% ipython --no-banner

In [1]: import numpy as np

In [2]: np.set_printoptions(suppress=True, linewidth=140)

In [3]: tidy = lambda a: np.round(a, 3) + 0

In [4]: W0 = np.array([[4.0, 3.0, 3.0, 3.0],
   ...:     [3.0, 4.0, 3.0, 3.0],
   ...:     [3.0, 3.0, 4.0, 3.0],
   ...:     [3.0, 3.0, 3.0, 4.0]])

In [5]: w, V = np.linalg.eigh(W0)

In [6]: tidy(np.linalg.eigvalsh(W0 @ W0))
Out[6]: array([  1.,   1.,   1., 169.])

In [7]: np.abs(V[:, -1]).round(6).argmax()
Out[7]: np.int64(0)

In [8]: tidy(w.sum()), np.trace(W0)
Out[8]: (np.float64(16.0), np.float64(16.0))

In [9]: (w > 1e-8).sum(), (w < -1e-8).sum()
Out[9]: (np.int64(4), np.int64(0))

In [10]: tidy(w)
Out[10]: array([ 1.,  1.,  1., 13.])

In [11]: tidy(V.T @ V)
Out[11]: 
array([[1., 0., 0., 0.],
       [0., 1., 0., 0.],
       [0., 0., 1., 0.],
       [0., 0., 0., 1.]])

In [12]: tidy(np.abs(V[:, -1]))
Out[12]: array([0.5, 0.5, 0.5, 0.5])

In [13]: mat = np.array([[0, 1, 0, 0], [1, 2, 0, 0], [0, 0, 0, 1], [0, 0, 1, 2]])

In [14]: mat
Out[14]: 
array([[0, 1, 0, 0],
       [1, 2, 0, 0],
       [0, 0, 0, 1],
       [0, 0, 1, 2]])

In [15]: tidy(np.linalg.eigvals(mat).sum().real)
Out[15]: np.float64(4.0)

In [16]: tidy(np.linalg.det(mat.T))
Out[16]: np.float64(1.0)

In [17]: np.einsum("ij,ji->", mat, mat)
Out[17]: np.int64(12)

In [18]: tidy(np.linalg.det(2 * mat)), tidy(np.linalg.det(mat))
Out[18]: (np.float64(16.0), np.float64(1.0))

In [19]: O = mat.astype(float).copy()

In [20]: for j in range(4):
    ...:     O[:, j] -= O[:, :j] @ (O[:, :j].T @ O[:, j])
    ...:     O[:, j] /= np.linalg.norm(O[:, j])
    ...: 

In [21]: O
Out[21]: 
array([[0., 1., 0., 0.],
       [1., 0., 0., 0.],
       [0., 0., 0., 1.],
       [0., 0., 1., 0.]])

In [22]: out = np.linalg.invert(mat)
AttributeError: module 'numpy.linalg' has no attribute 'invert'


In [23]: out = np.linalg.inv(mat)

In [24]: tidy(np.linalg.cond(mat))
Out[24]: np.float64(5.828)

In [25]: out
Out[25]: 
array([[-2.,  1.,  0.,  0.],
       [ 1.,  0.,  0.,  0.],
       [ 0.,  0., -2.,  1.],
       [ 0.,  0.,  1.,  0.]])

In [26]: mat @ out
Out[26]: 
array([[1., 0., 0., 0.],
       [0., 1., 0., 0.],
       [0., 0., 1., 0.],
       [0., 0., 0., 1.]])

In [27]: (np.abs(out) > 1e-9).astype(int)
Out[27]: 
array([[1, 1, 0, 0],
       [1, 0, 0, 0],
       [0, 0, 1, 1],
       [0, 0, 1, 0]])

In [28]: np.allclose(out, mat.T)
Out[28]: False

In [29]: tidy(np.linalg.inv(out))
Out[29]: 
array([[0., 1., 0., 0.],
       [1., 2., 0., 0.],
       [0., 0., 0., 1.],
       [0., 0., 1., 2.]])
